$ python -q
>>> import numpy as np
>>> np.set_printoptions(suppress=True, linewidth=120)
>>> tidy = lambda a: np.round(a, 1) + 0
>>> W0 = np.loadtxt("m.csv", delimiter=",")
>>> W0
array([[ 1.,  1., -1., -1.,  1.,  1., -1., -1.],
       [ 1., -1., -1.,  1.,  1., -1., -1.,  1.],
       [ 1., -1.,  1., -1., -1.,  1., -1.,  1.]])
>>> u, v = W0[0], W0[1]
>>> u @ v
np.float64(0.0)
>>> u @ u
np.float64(8.0)
>>> pr = (u @ v) / (u @ u) * u
>>> tidy(np.linalg.norm(u + v) ** 2 + np.linalg.norm(u - v) ** 2)
np.float64(32.0)
>>> np.outer(u, v)
array([[ 1., -1., -1.,  1.,  1., -1., -1.,  1.],
       [ 1., -1., -1.,  1.,  1., -1., -1.,  1.],
       [-1.,  1.,  1., -1., -1.,  1.,  1., -1.],
       [-1.,  1.,  1., -1., -1.,  1.,  1., -1.],
       [ 1., -1., -1.,  1.,  1., -1., -1.,  1.],
       [ 1., -1., -1.,  1.,  1., -1., -1.,  1.],
       [-1.,  1.,  1., -1., -1.,  1.,  1., -1.],
       [-1.,  1.,  1., -1., -1.,  1.,  1., -1.]])
>>> np.linalg.matrix_rank(np.outer(u, v))
np.int64(1)
>>> v - pr
array([ 1., -1., -1.,  1.,  1., -1., -1.,  1.])
>>> pr
array([ 0.,  0., -0., -0.,  0.,  0., -0., -0.])
>>> rng = np.random.default_rng(990)
>>> M2 = W0 + rng.integers(-2, 3, (3, 2)) @ rng.integers(-2, 3, (2, 8))
>>> M2
array([[ 1., -1., -9.,  3., -1.,  3., -1., -1.],
       [-3., -1., -5.,  1., -1.,  3.,  1., -1.],
       [ 5., -3., -3.,  3., -1., -1., -3.,  3.]])
>>> np.linalg.matrix_rank(M2 - W0, tol=1e-8)
np.int64(2)
>>> M2 - W0
array([[ 0., -2., -8.,  4., -2.,  2.,  0.,  0.],
       [-4.,  0., -4.,  0., -2.,  4.,  2., -2.],
       [ 4., -2., -4.,  4.,  0., -2., -2.,  2.]])
>>> W0.reshape(-1, 2)
array([[ 1.,  1.],
       [-1., -1.],
       [ 1.,  1.],
       [-1., -1.],
       [ 1., -1.],
       [-1.,  1.],
       [ 1., -1.],
       [-1.,  1.],
       [ 1., -1.],
       [ 1., -1.],
       [-1.,  1.],
       [-1.,  1.]])
>>> W0.reshape(2, -1)
array([[ 1.,  1., -1., -1.,  1.,  1., -1., -1.,  1., -1., -1.,  1.],
       [ 1., -1., -1.,  1.,  1., -1.,  1., -1., -1.,  1., -1.,  1.]])
>>> T = W0.reshape(3, 2, -1)
>>> np.einsum("ihd,jhd->hij", T, T).shape
(2, 3, 3)
>>> np.swapaxes(T, 1, 2)[2]
array([[ 1., -1.],
       [-1.,  1.],
       [ 1., -1.],
       [-1.,  1.]])
>>> M2 = W0 / np.sqrt((W0 ** 2).mean(axis=1, keepdims=True))
>>> np.linalg.matrix_rank(M2) == np.linalg.matrix_rank(W0)
np.True_
>>> M2[0]
array([ 1.,  1., -1., -1.,  1.,  1., -1., -1.])
>>> m1 = np.loadtxt("out8.csv", delimiter=",")
>>> tidy(m1)
array([[-0.9,  0. ,  0.3,  0.3],
       [-0.1, -0.8, -0.6,  0.2],
       [-0.4,  0.3, -0.4, -0.7],
       [ 0. ,  0.6, -0.6,  0.6]])
>>> z = rng.permutation(4)
>>> z
array([0, 1, 3, 2])
>>> M2 = m1[z][:, z]
>>> tidy(np.diag(M2))
array([-0.9, -0.8,  0.6, -0.4])
>>> tidy(np.linalg.det(2 * m1)), tidy(np.linalg.det(m1))
(np.float64(-16.0), np.float64(-1.0))
>>> tidy(np.linalg.eigvals(m1))
array([ 1. +0.j , -0.8+0.6j, -0.8-0.6j, -1. +0.j ])
>>> tidy(np.poly(m1))
array([ 1. ,  1.5,  0. , -1.5, -1. ])
>>> tidy(np.einsum("ii->", m1))
np.float64(-1.5)
>>> tidy(np.linalg.det(m1[::-1]))
np.float64(-1.0)
>>> tidy(np.einsum("ij,ji->", m1, m1))
np.float64(2.4)
>>> tidy(np.kron(np.eye(2, dtype=int), m1))
array([[-0.9,  0. ,  0.3,  0.3,  0. ,  0. ,  0. ,  0. ],
       [-0.1, -0.8, -0.6,  0.2,  0. ,  0. ,  0. ,  0. ],
       [-0.4,  0.3, -0.4, -0.7,  0. ,  0. ,  0. ,  0. ],
       [ 0. ,  0.6, -0.6,  0.6,  0. ,  0. ,  0. ,  0. ],
       [ 0. ,  0. ,  0. ,  0. , -0.9,  0. ,  0.3,  0.3],
       [ 0. ,  0. ,  0. ,  0. , -0.1, -0.8, -0.6,  0.2],
       [ 0. ,  0. ,  0. ,  0. , -0.4,  0.3, -0.4, -0.7],
       [ 0. ,  0. ,  0. ,  0. ,  0. ,  0.6, -0.6,  0.6]])
>>> M2 = np.array([[2, 1, 3], [-3, -2, 0], [-2, -3, 1], [3, -1, -3]])
>>> tidy(m1 @ M2)
array([[-1.4, -2.1, -3.3],
       [ 3.8,  3.1, -1.4],
       [-3. ,  1.1,  0.5],
       [ 1.1,  0. , -2.4]])
>>> tidy(np.einsum("ij,ij->i", m1, m1))
array([1., 1., 1., 1.])
>>> M2 @ m1
Traceback (most recent call last):
  File "<python-input-43>", line 1, in <module>
    M2 @ m1
    ~~~^~~~
ValueError: matmul: Input operand 1 has a mismatch in its core dimension 0, with gufunc signature (n?,k),(k,m?)->(n?,m?) (size 4 is different from 3)
>>> tidy(m1[0] @ m1[3])
np.float64(0.0)
>>> tidy(np.linalg.norm(m1, 1)), tidy(np.linalg.norm(m1, np.inf))
(np.float64(1.9), np.float64(1.9))
>>> tidy(np.linalg.norm(m1, axis=1))
array([1., 1., 1., 1.])
>>> tidy(np.linalg.norm(m1[0] - m1[3]))
np.float64(1.4)
>>> tidy(np.linalg.norm(m1, axis=0))
array([1., 1., 1., 1.])
>>> u = np.array([2, 2, 1, 1, 0, -1, -2, -2, -2, -1])
>>> v = np.array([-5, -5, 2, 2])
>>> X = np.outer(u, v)
>>> X
array([[-10, -10,   4,   4],
       [-10, -10,   4,   4],
       [ -5,  -5,   2,   2],
       [ -5,  -5,   2,   2],
       [  0,   0,   0,   0],
       [  5,   5,  -2,  -2],
       [ 10,  10,  -4,  -4],
       [ 10,  10,  -4,  -4],
       [ 10,  10,  -4,  -4],
       [  5,   5,  -2,  -2]])
>>> z = X[:, 0] > np.median(X[:, 0])
>>> u = X[z].mean(axis=0) - X[~z].mean(axis=0)
>>> (((X - X.mean(axis=0)) @ u > 0) == z).mean()
np.float64(1.0)
>>> z.astype(int)
array([0, 0, 0, 0, 0, 1, 1, 1, 1, 1])
>>> u
array([14. , 14. , -5.6, -5.6])
>>> ((X - X.mean(axis=0)) @ u > 0).astype(int)
array([0, 0, 0, 0, 0, 1, 1, 1, 1, 1])
>>> np.argsort(-np.abs(u).round(6), kind="stable")
array([0, 1, 2, 3])
>>> u = np.array([0, 0, 0, 2, 3, 3, 1, 0, 1])
>>> v = np.array([4, 5, -8, 5, 1, -9, -8, 3, 2])
>>> J = np.outer(u, v)
>>> J
array([[  0,   0,   0,   0,   0,   0,   0,   0,   0],
       [  0,   0,   0,   0,   0,   0,   0,   0,   0],
       [  0,   0,   0,   0,   0,   0,   0,   0,   0],
       [  8,  10, -16,  10,   2, -18, -16,   6,   4],
       [ 12,  15, -24,  15,   3, -27, -24,   9,   6],
       [ 12,  15, -24,  15,   3, -27, -24,   9,   6],
       [  4,   5,  -8,   5,   1,  -9,  -8,   3,   2],
       [  0,   0,   0,   0,   0,   0,   0,   0,   0],
       [  4,   5,  -8,   5,   1,  -9,  -8,   3,   2]])
>>> vec = np.array([1, 3, 0, 0])
>>> tidy(m1.T @ (m1 @ vec))
array([1., 3., 0., 0.])
>>> K = np.loadtxt("dump.csv", delimiter=",")
>>> K
array([[0., 0., 0., 0.],
       [1., 2., 1., 2.],
       [0., 0., 0., 0.],
       [1., 2., 1., 2.]])
>>> np.kron(np.eye(2, dtype=int), K)
array([[0., 0., 0., 0., 0., 0., 0., 0.],
       [1., 2., 1., 2., 0., 0., 0., 0.],
       [0., 0., 0., 0., 0., 0., 0., 0.],
       [1., 2., 1., 2., 0., 0., 0., 0.],
       [0., 0., 0., 0., 0., 0., 0., 0.],
       [0., 0., 0., 0., 1., 2., 1., 2.],
       [0., 0., 0., 0., 0., 0., 0., 0.],
       [0., 0., 0., 0., 1., 2., 1., 2.]])
>>> np.einsum("ij,ji->", K, K)
np.float64(16.0)
>>> tidy(np.linalg.det(K.T))
np.float64(0.0)
>>> np.einsum("ii->", K)
np.float64(4.0)
>>> np.allclose(K[:-1].T @ np.linalg.lstsq(K[:-1].T, K[-1])[0], K[-1])
True
>>> tidy(np.trace(np.linalg.pinv(K) @ K))
np.float64(1.0)
>>> np.unique(K.round(6), axis=0).shape
(2, 4)
>>> np.linalg.lstsq(K[:-1].T, K[-1])[2]
np.int32(1)
>>> try:
...     np.linalg.inv(K)
... except np.linalg.LinAlgError as e:
...     print("failed:", e)
... 
failed: Singular matrix
>>> U, sig, Vh = np.linalg.svd(K)
>>> vecs = Vh[:(sig > 1e-8).sum()]
>>> vec = K[0] + -3 * K[2] + rng.integers(2) * np.eye(4)[3]
>>> vec
array([0., 0., 0., 1.])
>>> np.allclose(vecs.T @ vecs @ vec, vec)
False
>>> tidy(np.linalg.norm(vec - vecs.T @ vecs @ vec))
np.float64(0.8)
>>> np.linalg.matrix_rank(np.vstack([K, vec]))
np.int64(2)
>>> np.linalg.cond(K) > 100
np.True_
>>> [round(float(x), 1) for x in np.linalg.svd(K, compute_uv=False)[:3]]
[4.5, 0.0, 0.0]
>>> U, sig, Vh = np.linalg.svd(K)
>>> tidy(sig)
array([4.5, 0. , 0. , 0. ])
>>> np.argmax(sig[:-1] / (sig[1:] + 1e-6)) + 1
np.int64(1)
>>> M2 = U[:, :1] @ np.diag(sig[:1]) @ Vh[:1]
>>> tidy(np.linalg.norm(K - M2, 2)), tidy(sig[1])
(np.float64(0.0), np.float64(0.0))
>>> tidy(np.abs(K - M2).max())
np.float64(0.0)
>>> np.linalg.matrix_rank(M2)
np.int64(1)
>>> tidy(np.linalg.norm(K - M2) / np.linalg.norm(K))
np.float64(0.0)
>>> np.linalg.matrix_rank(K, rtol=0.05)
np.int64(1)
>>> z = rng.integers(0, 2, 5)
>>> arr = np.triu((z[:, None] == z) & (rng.random((5, 5)) < 0.8), 1).astype(int)
>>> arr += arr.T
>>> arr
array([[0, 1, 0, 1, 0],
       [1, 0, 0, 1, 0],
       [0, 0, 0, 0, 1],
       [1, 1, 0, 0, 0],
       [0, 0, 1, 0, 0]])
>>> M2 = np.array([[-1, -1, 1], [-1, 1, -1], [1, 0, 2], [0, 1, 1], [0, -2, 0]])
>>> M2 @ arr
Traceback (most recent call last):
  File "<python-input-100>", line 1, in <module>
    M2 @ arr
    ~~~^~~~~
ValueError: matmul: Input operand 1 has a mismatch in its core dimension 0, with gufunc signature (n?,k),(k,m?)->(n?,m?) (size 5 is different from 3)
>>> np.vstack([arr, M2.T]).shape
(8, 5)
>>> np.einsum("ik,kj->ji", arr, M2)
array([[-1, -1,  0, -2,  1],
       [ 2,  0, -2,  0,  0],
       [ 0,  2,  0,  0,  2]])
>>> M2.T @ arr.T
array([[-1, -1,  0, -2,  1],
       [ 2,  0, -2,  0,  0],
       [ 0,  2,  0,  0,  2]])
>>> np.einsum("ik,kj->ij", arr, M2)
array([[-1,  2,  0],
       [-1,  0,  2],
       [ 0, -2,  0],
       [-2,  0,  0],
       [ 1,  0,  2]])
>>> q, R = np.linalg.qr(arr)
>>> q.shape, R.shape
((5, 5), (5, 5))
>>> np.allclose(R.T @ R, arr.T @ arr)
True
>>> tidy(abs(R[0, 0])), tidy(np.linalg.norm(arr[:, 0]))
(np.float64(1.4), np.float64(1.4))
>>> tidy(np.abs(np.diag(R)))
array([1.4, 1.2, 1. , 1.2, 1. ])
>>> tidy(R)
array([[-1.4, -0.7,  0. , -0.7,  0. ],
       [ 0. ,  1.2,  0. ,  0.4,  0. ],
       [ 0. ,  0. , -1. ,  0. ,  0. ],
       [ 0. ,  0. ,  0. , -1.2,  0. ],
       [ 0. ,  0. ,  0. ,  0. , -1. ]])
>>> arr @ arr
array([[2, 1, 0, 1, 0],
       [1, 2, 0, 1, 0],
       [0, 0, 1, 0, 0],
       [1, 1, 0, 2, 0],
       [0, 0, 0, 0, 1]])
>>> Lm = np.diag(arr.sum(axis=1)) - arr
>>> (np.linalg.eigvalsh(Lm) < 1e-8).sum()
np.int64(2)
>>> Lm
array([[ 2, -1,  0, -1,  0],
       [-1,  2,  0, -1,  0],
       [ 0,  0,  1,  0, -1],
       [-1, -1,  0,  2,  0],
       [ 0,  0, -1,  0,  1]])
>>> np.linalg.matrix_rank(Lm)
np.int64(3)
>>> evals, vecs = np.linalg.eigh(arr)
>>> vec = np.array([-4, 4, -5, 4, 0])
>>> tidy(vecs * np.abs(evals) @ vecs.T)
array([[1.3, 0.3, 0. , 0.3, 0. ],
       [0.3, 1.3, 0. , 0.3, 0. ],
       [0. , 0. , 1. , 0. , 0. ],
       [0.3, 0.3, 0. , 1.3, 0. ],
       [0. , 0. , 0. , 0. , 1. ]])
>>> (np.sign(vecs[:, -1].round(6)) == np.sign(vecs[0, -1].round(6))).astype(int)
array([1, 1, 0, 1, 0])
>>> vec @ arr @ vec
np.int64(-32)
>>> np.abs(arr).sum(axis=1).max(), tidy(np.abs(evals).max())
(np.int64(2), np.float64(2.0))
>>> tidy(np.linalg.eigvalsh(arr[1:, 1:]))
array([-1., -1.,  1.,  1.])
>>> E = np.loadtxt("a.csv", delimiter=",")
>>> E
array([[0., 0., 1., 0., 0., 0., 0., 0., 0.],
       [0., 0., 0., 0., 0., 0., 0., 1., 0.],
       [0., 0., 0., 0., 0., 1., 0., 0., 0.],
       [0., 0., 0., 0., 1., 0., 0., 0., 0.],
       [0., 0., 0., 1., 0., 0., 0., 0., 0.],
       [0., 0., 0., 0., 0., 0., 1., 0., 0.],
       [0., 0., 0., 0., 0., 0., 0., 0., 1.],
       [0., 1., 0., 0., 0., 0., 0., 0., 0.],
       [1., 0., 0., 0., 0., 0., 0., 0., 0.]])
>>> tidy(np.linalg.eigvalsh(arr).min())
np.float64(-1.0)
>>> try:
...     np.linalg.cholesky(arr)
... except np.linalg.LinAlgError as e:
...     print("failed:", e)
... 
failed: Matrix is not positive definite
>>> tidy(np.linalg.svd(E, compute_uv=False))
array([1., 1., 1., 1., 1., 1., 1., 1., 1.])
>>> E[:, 4] @ E[:, 1]
np.float64(0.0)
>>> A = np.eye(10, dtype=int)[rng.permutation(10)] * np.array([5, -4, -5, 2, -1, -5, 4, -4, 0, 2])
>>> A
array([[ 0,  0,  0,  0,  0,  0,  0,  0,  0,  0],
       [ 0,  0,  0,  0, -1,  0,  0,  0,  0,  0],
       [ 0,  0, -5,  0,  0,  0,  0,  0,  0,  0],
       [ 0,  0,  0,  0,  0,  0,  4,  0,  0,  0],
       [ 0,  0,  0,  0,  0, -5,  0,  0,  0,  0],
       [ 0,  0,  0,  0,  0,  0,  0, -4,  0,  0],
       [ 0, -4,  0,  0,  0,  0,  0,  0,  0,  0],
       [ 5,  0,  0,  0,  0,  0,  0,  0,  0,  0],
       [ 0,  0,  0,  2,  0,  0,  0,  0,  0,  0],
       [ 0,  0,  0,  0,  0,  0,  0,  0,  0,  2]])
>>> U, sig, Vh = np.linalg.svd(A)
>>> vecs = Vh[:(sig > 1e-8).sum()]
>>> vec = A[8] + 2 * A[3] + rng.integers(2) * np.eye(10)[9]
>>> vec
array([0., 0., 0., 2., 0., 0., 8., 0., 0., 0.])
>>> np.linalg.matrix_rank(np.vstack([A, vec]))
np.int64(9)
>>> tidy(np.linalg.norm(vec - vecs.T @ vecs @ vec))
np.float64(0.0)
>>> np.diag(vecs.T @ vecs)
array([1., 1., 1., 1., 1., 1., 1., 1., 0., 1.])
>>> def softmax(z):
...     e = np.exp(z - z.max(axis=-1, keepdims=True))
...     return e / e.sum(axis=-1, keepdims=True)
... 
>>> tidy(softmax(A).sum(axis=1))
array([1., 1., 1., 1., 1., 1., 1., 1., 1., 1.])
>>> softmax(A[0])
array([0.1, 0.1, 0.1, 0.1, 0.1, 0.1, 0.1, 0.1, 0.1, 0.1])
>>> scores = A @ A.T / np.sqrt(10)
>>> softmax(scores)[0] @ A
array([ 0.5, -0.4, -0.5,  0.2, -0.1, -0.5,  0.4, -0.4,  0. ,  0.2])
>>> tidy(softmax(scores))
array([[0.1, 0.1, 0.1, 0.1, 0.1, 0.1, 0.1, 0.1, 0.1, 0.1],
       [0.1, 0.1, 0.1, 0.1, 0.1, 0.1, 0.1, 0.1, 0.1, 0.1],
       [0. , 0. , 1. , 0. , 0. , 0. , 0. , 0. , 0. , 0. ],
       [0. , 0. , 0. , 0.9, 0. , 0. , 0. , 0. , 0. , 0. ],
       [0. , 0. , 0. , 0. , 1. , 0. , 0. , 0. , 0. , 0. ],
       [0. , 0. , 0. , 0. , 0. , 0.9, 0. , 0. , 0. , 0. ],
       [0. , 0. , 0. , 0. , 0. , 0. , 0.9, 0. , 0. , 0. ],
       [0. , 0. , 0. , 0. , 0. , 0. , 0. , 1. , 0. , 0. ],
       [0.1, 0.1, 0.1, 0.1, 0.1, 0.1, 0.1, 0.1, 0.3, 0.1],
       [0.1, 0.1, 0.1, 0.1, 0.1, 0.1, 0.1, 0.1, 0.1, 0.3]])
